$ python -q
>>> import numpy as np
>>> import numpy.linalg as la
>>> np.set_printoptions(precision=2, suppress=True, linewidth=120, legacy="1.25")
>>> E = np.loadtxt("x.csv", delimiter=",")
>>> print(E)
[[ 0.14 -0.16  0.08 -0.24  0.02 -0.01 -0.08 -0.17]
 [-0.16  0.79 -0.05 -0.06 -0.27 -0.03 -0.17  0.17]
 [ 0.08 -0.05  0.04 -0.14  0.01  0.01 -0.08 -0.08]
 [-0.24 -0.06 -0.14  0.57  0.14  0.08  0.21  0.31]
 [ 0.02 -0.27  0.01  0.14  0.38  0.23 -0.27  0.12]
 [-0.01 -0.03  0.01  0.08  0.23  0.18 -0.27  0.12]
 [-0.08 -0.17 -0.08  0.21 -0.27 -0.27  0.64 -0.07]
 [-0.17  0.17 -0.08  0.31  0.12  0.12 -0.07  0.26]]
>>> # rank 3
>>> w, vecs = la.eigh(E)
>>> x0 = np.array([3, 2, 2, 2, 1, 0, 0, 1])
>>> print(vecs * np.abs(w) @ vecs.T)
[[ 0.14 -0.16  0.08 -0.24  0.02 -0.01 -0.08 -0.17]
 [-0.16  0.79 -0.05 -0.06 -0.27 -0.03 -0.17  0.17]
 [ 0.08 -0.05  0.04 -0.14  0.01  0.01 -0.08 -0.08]
 [-0.24 -0.06 -0.14  0.57  0.14  0.08  0.21  0.31]
 [ 0.02 -0.27  0.01  0.14  0.38  0.23 -0.27  0.12]
 [-0.01 -0.03  0.01  0.08  0.23  0.18 -0.27  0.12]
 [-0.08 -0.17 -0.08  0.21 -0.27 -0.27  0.64 -0.07]
 [-0.17  0.17 -0.08  0.31  0.12  0.12 -0.07  0.26]]
>>> U, s, Vt = la.svd(E)
>>> print(np.argmax(s[:-1] / (s[1:] + 1e-6)) + 1)
3
>>> A2 = U[:, :3] @ np.diag(s[:3]) @ Vt[:3]
>>> print(la.matrix_rank(E, rtol=0.05))
3
>>> print(round(la.norm(E - A2) / la.norm(E), 2))
0.0
>>> print(round(float(la.norm(E - A2, 2)), 2), round(s[3], 2))
0.0 0.0
>>> print(round(float(np.abs(E - A2).max()), 2))
0.0
>>> x0 = np.array([4, 5, 1, 0, 3, 8, 2, 3])
>>> print(la.eigvalsh(2 * E - np.eye(8)))
[-1. -1. -1. -1. -1.  1.  1.  1.]
>>> print(np.eye(8) - E)
[[ 0.86  0.16 -0.08  0.24 -0.02  0.01  0.08  0.17]
 [ 0.16  0.21  0.05  0.06  0.27  0.03  0.17 -0.17]
 [-0.08  0.05  0.96  0.14 -0.01 -0.01  0.08  0.08]
 [ 0.24  0.06  0.14  0.43 -0.14 -0.08 -0.21 -0.31]
 [-0.02  0.27 -0.01 -0.14  0.62 -0.23  0.27 -0.12]
 [ 0.01  0.03 -0.01 -0.08 -0.23  0.82  0.27 -0.12]
 [ 0.08  0.17  0.08 -0.21  0.27  0.27  0.36  0.07]
 [ 0.17 -0.17  0.08 -0.31 -0.12 -0.12  0.07  0.74]]
>>> print(E @ x0)
[-0.86  2.39 -0.22  1.03  1.55  1.78 -3.12  2.04]
>>> print(E @ E @ x0)
[-0.86  2.39 -0.22  1.03  1.55  1.78 -3.12  2.04]
